$ ipython --no-banner

In [1]: import numpy as np

In [2]: np.set_printoptions(precision=2, suppress=True, linewidth=160, legacy="1.25")

In [3]: rnd = lambda a: np.round(a, 2) + 0

In [4]: arr = np.diag(np.array([3, 2, 4, 3, 4]))

In [5]: arr
Out[5]: 
array([[3, 0, 0, 0, 0],
       [0, 2, 0, 0, 0],
       [0, 0, 4, 0, 0],
       [0, 0, 0, 3, 0],
       [0, 0, 0, 0, 4]])

In [6]: # 5 blocks once reordered

In [7]: arr @ arr
Out[7]: 
array([[ 9,  0,  0,  0,  0],
       [ 0,  4,  0,  0,  0],
       [ 0,  0, 16,  0,  0],
       [ 0,  0,  0,  9,  0],
       [ 0,  0,  0,  0, 16]])

In [8]: rnd(np.linalg.det(arr))
Out[8]: 288.0

In [9]: np.flatnonzero(np.linalg.matrix_power((arr != 0) + (arr.T != 0) + np.eye(5), 5)[3])
Out[9]: array([3])

In [10]: (np.linalg.matrix_power((arr != 0) + (arr.T != 0) + np.eye(5), 5) > 0).astype(int)
Out[10]: 
array([[1, 0, 0, 0, 0],
       [0, 1, 0, 0, 0],
       [0, 0, 1, 0, 0],
       [0, 0, 0, 1, 0],
       [0, 0, 0, 0, 1]])

In [11]: proj = np.triu(np.array([[1, -3, -3, 2, 1],
    ...:     [2, 3, -2, -1, 1],
    ...:     [2, 3, -1, 3, 1],
    ...:     [2, 0, 3, 3, -3],
    ...:     [-3, 2, 1, -1, -3]]), 1) + np.eye(5)

In [12]: Y = proj @ arr @ np.linalg.inv(proj)

In [13]: rnd(np.linalg.det(Y))
Out[13]: 288.0

In [14]: np.trace(Y), np.trace(arr)
Out[14]: (16.0, 16)

In [15]: np.poly(Y)
Out[15]: array([   1.,  -16.,  101., -314.,  480., -288.])

In [16]: np.linalg.matrix_rank(Y)
Out[16]: 5

In [17]: Y
Out[17]: 
array([[  3.,   3.,   3.,  -6., -23.],
       [  0.,   2.,  -4.,  11.,  39.],
       [  0.,   0.,   4.,  -3.,  -9.],
       [  0.,   0.,   0.,   3.,  -3.],
       [  0.,   0.,   0.,   0.,   4.]])

In [18]: evals, evecs = np.linalg.eig(Y)

In [19]: Y @ evecs[:, 0] - evals[0] * evecs[:, 0]
Out[19]: array([0., 0., 0., 0., 0.])

In [20]: evals
Out[20]: array([3., 2., 4., 3., 4.])

In [21]: evals, evecs = np.linalg.eigh(arr)

In [22]: evecs @ np.diag(evals) @ evecs.T
Out[22]: 
array([[3., 0., 0., 0., 0.],
       [0., 2., 0., 0., 0.],
       [0., 0., 4., 0., 0.],
       [0., 0., 0., 3., 0.],
       [0., 0., 0., 0., 4.]])

In [23]: evals
Out[23]: array([2., 3., 3., 4., 4.])

In [24]: A = np.array([[-1, -1, -1, -1],
    ...:     [-1, -2, -2, -2],
    ...:     [-1, -2, -3, -3],
    ...:     [-1, -2, -3, -4]])

In [25]: rnd(np.linalg.eigvalsh(A).min())
Out[25]: -8.29

In [26]: [round(float(np.linalg.det(A[:i, :i])), 2) + 0 for i in range(1, 5)]
Out[26]: [-1.0, 1.0, -1.0, 1.0]

In [27]: evals, evecs = np.linalg.eigh(A)

In [28]: np.unique(evals.round(6) + 0, return_counts=True)[1]
Out[28]: array([1, 1, 1, 1])

In [29]: rnd(evals)
Out[29]: array([-8.29, -1.  , -0.43, -0.28])

In [30]: rnd(evecs.T @ A @ evecs)
Out[30]: 
array([[-8.29,  0.  ,  0.  ,  0.  ],
       [ 0.  , -1.  ,  0.  ,  0.  ],
       [ 0.  ,  0.  , -0.43,  0.  ],
       [ 0.  ,  0.  ,  0.  , -0.28]])

In [31]: evals.sum(), np.trace(A)
Out[31]: (-10.0, -10)

In [32]: rnd(evecs.T @ evecs)
Out[32]: 
array([[1., 0., 0., 0.],
       [0., 1., 0., 0.],
       [0., 0., 1., 0.],
       [0., 0., 0., 1.]])

In [33]: evals, evecs = np.linalg.eigh(A)

In [34]: x0 = np.array([-1, 0, 2, 1])

In [35]: rnd(evecs * np.abs(evals) @ evecs.T)
Out[35]: 
array([[1., 1., 1., 1.],
       [1., 2., 2., 2.],
       [1., 2., 3., 3.],
       [1., 2., 3., 4.]])

In [36]: x0 @ A @ x0
Out[36]: -23

In [37]: rnd(np.linalg.eigvalsh(A[1:, 1:]))
Out[37]: array([-7.89, -0.79, -0.32])

In [38]: evecs * np.maximum(evals, 0) @ evecs.T
Out[38]: 
array([[0., 0., 0., 0.],
       [0., 0., 0., 0.],
       [0., 0., 0., 0.],
       [0., 0., 0., 0.]])

In [39]: J = np.load("m.npy")

In [40]: J
Out[40]: 
array([[ 2,  1,  0,  0,  0,  0],
       [ 1,  2,  0,  0,  0,  0],
       [ 0, -2,  0,  0,  0,  0],
       [ 0,  0,  2,  1,  0,  0],
       [ 0,  0,  1,  2,  0,  0],
       [ 0,  0,  0, -2,  0,  0],
       [ 0,  0,  0,  0,  2,  1],
       [ 0,  0,  0,  0,  1,  2],
       [ 0,  0,  0,  0,  0, -2]])

In [41]: proj = J @ np.linalg.solve(J.T @ J, J.T)

In [42]: np.allclose(proj @ proj, proj)
Out[42]: True

In [43]: rnd(np.diag(proj))
Out[43]: array([0.86, 0.45, 0.69, 0.86, 0.45, 0.69, 0.86, 0.45, 0.69])

In [44]: C = np.array([[-4, -2, 3, -2, 4], [-4, -5, 0, 5, 2], [-1, 5, -1, -2, 3]])

In [45]: K = np.repeat(C, 16 // 3, axis=0)

In [46]: rng = np.random.default_rng(537)

In [47]: K = K + 0.1 * rng.normal(size=K.shape)

In [48]: rnd(K)
Out[48]: 
array([[-3.8 , -1.82,  2.87, -2.02,  4.01],
       [-3.87, -1.96,  2.89, -1.87,  4.27],
       [-4.14, -2.07,  2.97, -2.06,  4.15],
       [-4.02, -1.94,  3.06, -1.98,  3.97],
       [-3.81, -2.03,  3.  , -2.17,  4.15],
       [-3.92, -4.89,  0.01,  4.98,  2.06],
       [-3.97, -5.16, -0.09,  4.9 ,  2.02],
       [-3.96, -5.  , -0.08,  5.27,  1.91],
       [-3.95, -5.06,  0.09,  5.02,  1.99],
       [-3.98, -5.02, -0.15,  5.01,  1.96],
       [-1.25,  5.02, -0.96, -2.12,  2.91],
       [-0.91,  4.92, -0.95, -2.09,  3.06],
       [-0.88,  4.98, -1.08, -1.91,  3.07],
       [-1.03,  5.18, -1.03, -2.25,  3.14],
       [-0.99,  5.02, -0.81, -2.05,  3.01]])

In [49]: gram = np.cov(K, rowvar=False)

In [50]: rnd(np.corrcoef(K[:, 4], K[:, 1])[0, 1])
Out[50]: 0.29

In [51]: np.argwhere(np.triu(np.abs(np.corrcoef(K.T)) > 0.8, 1))
Out[51]: 
array([[0, 1],
       [3, 4]])

In [52]: rnd(K.std(axis=0))
Out[52]: array([1.38, 4.21, 1.68, 3.34, 0.87])

In [53]: rnd(np.corrcoef(K.T))
Out[53]: 
array([[ 1.  ,  0.95, -0.67, -0.51,  0.  ],
       [ 0.95,  1.  , -0.43, -0.74,  0.29],
       [-0.67, -0.43,  1.  , -0.28,  0.73],
       [-0.51, -0.74, -0.28,  1.  , -0.86],
       [ 0.  ,  0.29,  0.73, -0.86,  1.  ]])

In [54]: x0 = np.array([0, 1, 3, 1, 0])

In [55]: np.sign((K @ x0).round(6))
Out[55]: array([ 1.,  1.,  1.,  1.,  1.,  1., -1.,  1.,  1., -1.,  1., -1., -1., -1.,  1.])

In [56]: rnd(K @ np.eye(5)[2])
Out[56]: array([ 2.87,  2.89,  2.97,  3.06,  3.  ,  0.01, -0.09, -0.08,  0.09, -0.15, -0.96, -0.95, -1.08, -1.03, -0.81])

In [57]: np.linalg.norm(K @ x0) <= np.linalg.norm(K, 2) * np.linalg.norm(x0) + 1e-9
Out[57]: True

In [58]: cen = K - K.mean(axis=0)

In [59]: evecs = np.linalg.svd(cen)[2][:3]

In [60]: Y = cen - cen @ evecs.T @ evecs

In [61]: rnd(np.linalg.norm(Y) / np.linalg.norm(cen))
Out[61]: 0.02

In [62]: rnd(np.cov(cen @ evecs.T, rowvar=False))
Out[62]: 
array([[29.  ,  0.  ,  0.  ],
       [ 0.  ,  7.81,  0.  ],
       [ 0.  ,  0.  ,  0.01]])

In [63]: rnd(np.diag(evecs.T @ evecs))
Out[63]: array([0.75, 0.8 , 0.37, 0.69, 0.38])

In [64]: rnd((cen @ evecs.T).std(axis=0))
Out[64]: array([5.2 , 2.7 , 0.11])

In [65]: dist = np.linalg.norm(K[:, None] - K[None], axis=-1)

In [66]: rnd(dist[:5, :5])
Out[66]: 
array([[0.  , 0.34, 0.46, 0.32, 0.32],
       [0.34, 0.  , 0.38, 0.4 , 0.36],
       [0.46, 0.38, 0.  , 0.28, 0.36],
       [0.32, 0.4 , 0.28, 0.  , 0.36],
       [0.32, 0.36, 0.36, 0.36, 0.  ]])

In [67]: np.linalg.matrix_rank(dist ** 2)
Out[67]: 7

In [68]: Y = np.array([[6, -5, -4], [5, 9, 8], [4, -8, 3], [3, 5, -7], [1, 9, 9]])

In [69]: np.linalg.matrix_rank(np.vstack([K, Y.T]))
Out[69]: 5

In [70]: np.vstack([K, Y.T]).shape
Out[70]: (18, 5)

In [71]: np.linalg.matrix_rank(K @ Y)
Out[71]: 3

In [72]: feats = np.load("w.npy")

In [73]: rnd(feats)
Out[73]: 
array([[-1.9 , -2.27,  0.45,  0.2 ],
       [ 0.33,  2.01,  2.08,  0.72],
       [-1.62, -2.5 , -0.37, -0.09],
       [-1.87, -1.14,  1.92,  0.72],
       [ 0.68,  2.25,  1.76,  0.6 ],
       [-1.83, -2.37,  0.19,  0.11],
       [ 1.95,  2.15, -0.7 , -0.29],
       [-1.16, -2.48, -1.17, -0.38],
       [-0.1 , -1.82, -2.25, -0.78],
       [ 1.99,  1.83, -1.21, -0.47],
       [-1.96, -2.11,  0.78,  0.32],
       [-1.91, -1.26,  1.82,  0.68],
       [-1.34,  0.04,  2.52,  0.92],
       [-1.93, -1.34,  1.75,  0.66],
       [ 1.08, -0.47, -2.6 , -0.94]])

In [74]: # null space of dimension 2

In [75]: cen = feats - feats.mean(axis=0)

In [76]: evecs = np.linalg.svd(cen)[2][:2]

In [77]: Y = cen - cen @ evecs.T @ evecs

In [78]: rnd(np.linalg.norm(Y) / np.linalg.norm(cen))
Out[78]: 0.0

In [79]: rnd(np.cov(cen @ evecs.T, rowvar=False))
Out[79]: 
array([[5.1 , 0.  ],
       [0.  , 3.54]])

In [80]: rnd(np.diag(evecs.T @ evecs))
Out[80]: array([0.44, 0.71, 0.76, 0.1 ])

In [81]: rnd((cen @ evecs.T).std(axis=0))
Out[81]: array([2.18, 1.82])

In [82]: u, g = feats[14], feats[4]

In [83]: u @ u
Out[83]: 9.0

In [84]: rnd(u @ g)
Out[84]: -5.45

In [85]: p = (u @ g) / (u @ u) * u

In [86]: rnd(g - p)
Out[86]: array([1.33, 1.97, 0.19, 0.03])

In [87]: E = np.loadtxt("sample7.csv", delimiter=",")

In [88]: E
Out[88]: 
array([[  2.8 ,  -0.51,   0.8 ],
       [  4.68,  10.11,   5.07],
       [  8.26,   7.11,  -3.27],
       [ 19.63,  24.61, -13.21],
       [ -5.45,  -4.29,  15.68],
       [-10.59,  -2.56,  13.92],
       [  3.06,   0.46,   2.57],
       [  1.91,  -4.46,  -3.07],
       [ -7.73,  -5.02, -22.98],
       [ -3.62,   4.59,  -4.27],
       [  1.6 ,  -2.5 ,  -4.17],
       [  7.74,  16.98,  -1.18],
       [ -0.2 ,  13.51,  -7.07],
       [  3.29,  -5.54,   9.96],
       [ 16.9 ,   1.92,  -4.21],
       [ -0.4 ,  -5.45,  -4.19],
       [  1.9 ,  16.1 ,   0.97],
       [ -1.71,   2.38,   7.2 ],
       [ 10.49,   2.97,  15.41],
       [ -3.13,   2.15,   3.19],
       [ -2.68,  -6.12,   6.68],
       [-18.27, -16.26,   8.63],
       [ 10.07,   8.28,  -6.83],
       [ -3.83,   8.05,  -8.61],
       [ -3.17,   5.94,  -1.3 ],
       [  0.58,   0.83,   2.2 ]])

In [89]: dist = np.linalg.norm(E[:, None] - E[None], axis=-1)

In [90]: np.flatnonzero(dist[14] < dist.mean() / 2)
Out[90]: array([14])

In [91]: (dist + 1e9 * np.eye(26)).round(6).argmin(axis=1)
Out[91]: array([ 6, 16, 22, 11,  5,  4,  0, 10, 23, 24,  7, 16, 23, 20, 22,  7, 11, 19, 13, 25, 13,  5,  2,  9,  9,  6])

In [92]: dist.shape
Out[92]: (26, 26)

In [93]: np.linalg.matrix_rank(dist ** 2)
Out[93]: 5

In [94]: C = E[[25, 2]].astype(float)

In [95]: for _ in range(4):
    ...:     z = np.linalg.norm(E[:, None] - C, axis=-1).argmin(axis=1)
    ...:     C = np.array([E[z == j].mean(axis=0) for j in range(2)])
    ...: 

In [96]: z
Out[96]: array([0, 1, 1, 1, 0, 0, 0, 0, 0, 0, 0, 1, 1, 0, 1, 0, 1, 0, 0, 0, 0, 0, 1, 1, 0, 0])

In [97]: rnd(C[1] - C[0])
Out[97]: array([ 9.18, 13.82, -6.98])

In [98]: rnd(C)
Out[98]: 
array([[-1.94, -1.96,  2.72],
       [ 7.24, 11.85, -4.26]])

In [99]: np.abs(C[1] - C[0]).argmax()
Out[99]: 1
